% ipython --no-banner

In [1]: import numpy as np

In [2]: import numpy.linalg as la

In [3]: np.set_printoptions(precision=2, suppress=True, linewidth=160)

In [4]: def rd(a):
   ...:     return np.round(a, 2) + 0
   ...: 

In [5]: X = np.load("dump.npy")

In [6]: print(X)
[[-19   0]
 [  1  10]]

In [7]: O, R = la.qr(X)

In [8]: print(rd(np.abs(np.diag(R))))
[19.03  9.99]

In [9]: print(np.allclose(R.T @ R, X.T @ X))
True

In [10]: print(rd(np.trace(O @ O.T)))
2.0

In [11]: print(rd(O.T @ O))
[[1. 0.]
 [0. 1.]]

In [12]: w, evecs = la.eig(X)

In [13]: print(rd(np.sort(la.eigvals(la.inv(X)))))
[-0.05  0.1 ]

In [14]: print(rd(np.sort(la.eigvals(X.T))))
[-19.  10.]

In [15]: print(X @ evecs[:, 0] - w[0] * evecs[:, 0])
[0. 0.]

In [16]: print(np.prod(w))
-190.0

In [17]: E = np.load("out10.npy")

In [18]: print(E)
[[ -9  -9   5]
 [-12  -8  11]
 [ -9 -12   5]
 [ -4 -17  11]
 [-13 -17  17]
 [-16 -24  15]
 [-19 -19  22]
 [-21 -25  13]
 [-28 -18  19]
 [-23 -12  21]
 [-29 -15  28]
 [-36  -8  21]]

In [19]: cen = E - E.mean(axis=0)

In [20]: evecs = la.svd(cen)[2][:1]

In [21]: M2 = cen - cen @ evecs.T @ evecs

In [22]: print(rd(la.norm(M2) / la.norm(cen)))
0.52

In [23]: print(rd(M2.std(axis=0)))
[2.07 5.5  2.97]

In [24]: print(rd(np.diag(evecs.T @ evecs)))
[0.69 0.   0.31]

In [25]: G = np.cov(E, rowvar=False)

In [26]: print(rd(E.std(axis=0)))
[9.14 5.51 6.71]

In [27]: print(np.argwhere(np.triu(np.abs(np.corrcoef(E.T)) > 0.8, 1)))
[]

In [28]: print(np.median(E, axis=0))
[-17.5 -16.   16. ]

In [29]: print(rd(np.polyfit(E[:, 0], E[:, 1], 1)))
[ -0.01 -15.53]

In [30]: print(rd(np.corrcoef(E[:, 0], E[:, 1])[0, 1]))
-0.02

In [31]: m1 = np.load("w.npy")

In [32]: print(m1)
[[ 0  2 -2]
 [-2  0 -6]
 [ 2  6  0]]

In [33]: G = m1.T @ m1

In [34]: print(la.matrix_rank(G))
2

In [35]: print(np.diag(G))
[ 8 40 40]

In [36]: print(G)
[[ 8 12 12]
 [12 40 -4]
 [12 -4 40]]

In [37]: M2 = np.array([[2, -2, 2, 2, 2]])

In [38]: M = M2.T @ M2

In [39]: print(M)
[[ 4 -4  4  4  4]
 [-4  4 -4 -4 -4]
 [ 4 -4  4  4  4]
 [ 4 -4  4  4  4]
 [ 4 -4  4  4  4]]

In [40]: Uu, sig, vt = la.svd(M)

In [41]: print(rd(sig))
[20.  0.  0.  0.  0.]

In [42]: print(np.argmax(sig[:-1] / (sig[1:] + 1e-6)) + 1)
1

In [43]: M2 = Uu[:, :1] @ np.diag(sig[:1]) @ vt[:1]

In [44]: print(rd(np.abs(M - M2).max()))
0.0

In [45]: print(rd(la.norm(M - M2, 2)), rd(sig[1]))
0.0 0.0

In [46]: print(la.matrix_rank(M, rtol=0.05))
1

In [47]: M[5]
IndexError: index 5 is out of bounds for axis 0 with size 5


In [48]: print(np.unravel_index(np.abs(M).argmax(), M.shape))
(np.int64(0), np.int64(0))

In [49]: print(M.sum(axis=1))
[ 12 -12  12  12  12]

In [50]: la.rank(M)
AttributeError: module 'numpy.linalg' has no attribute 'rank'


In [51]: print(la.matrix_rank(M))
1

In [52]: print(rd(la.svd(M, compute_uv=False)))
[20.  0.  0.  0.  0.]

In [53]: print(M - M[0])
[[ 0  0  0  0  0]
 [-8  8 -8 -8 -8]
 [ 0  0  0  0  0]
 [ 0  0  0  0  0]
 [ 0  0  0  0  0]]

In [54]: print(rd(la.norm(M)))
20.0

In [55]: print(M.mean(axis=0))
[ 2.4 -2.4  2.4  2.4  2.4]

In [56]: print(M.shape)
(5, 5)

In [57]: rng = np.random.default_rng(530374)

In [58]: M2 = M + rng.integers(-2, 3, (5, 1)) @ rng.integers(-2, 3, (1, 5))

In [59]: print(M2)
[[ 6 -3  6  6  4]
 [-2  5 -2 -2 -4]
 [ 6 -3  6  6  4]
 [ 2 -5  2  2  4]
 [ 6 -3  6  6  4]]

In [60]: print(rd(la.svd(M2 - M, compute_uv=False)))
[8.06 0.   0.   0.   0.  ]

In [61]: print(rd(la.norm(M, 2) / la.norm(M)))
1.0

In [62]: print([round(float(x), 2) for x in la.svd(M, compute_uv=False)[:3]])
[20.0, 0.0, 0.0]

In [63]: print(la.matrix_rank(M, rtol=0.1))
1

In [64]: t3 = np.stack([E, 4 * E, E[::-1]])

In [65]: print(la.matrix_rank(t3.reshape(3, -1)))
2

In [66]: r0 = np.array([3, -3, 1]) + 0.5

In [67]: data = np.eye(3) - 2 * np.outer(r0, r0) / (r0 @ r0)

In [68]: print(rd(data))
[[-0.18  0.84 -0.51]
 [ 0.84  0.4   0.36]
 [-0.51  0.36  0.78]]

In [69]: r0 = np.array([6, 9, 1])

In [70]: print(rd(np.polyval(r0, data[0])))
[-0.43 12.86 -2.02]

In [71]: print(rd(np.array([np.convolve(row, r0, "same") for row in data])))
[[ 3.43  4.37 -3.71]
 [ 9.98  6.59  3.65]
 [-2.39  7.45  7.41]]
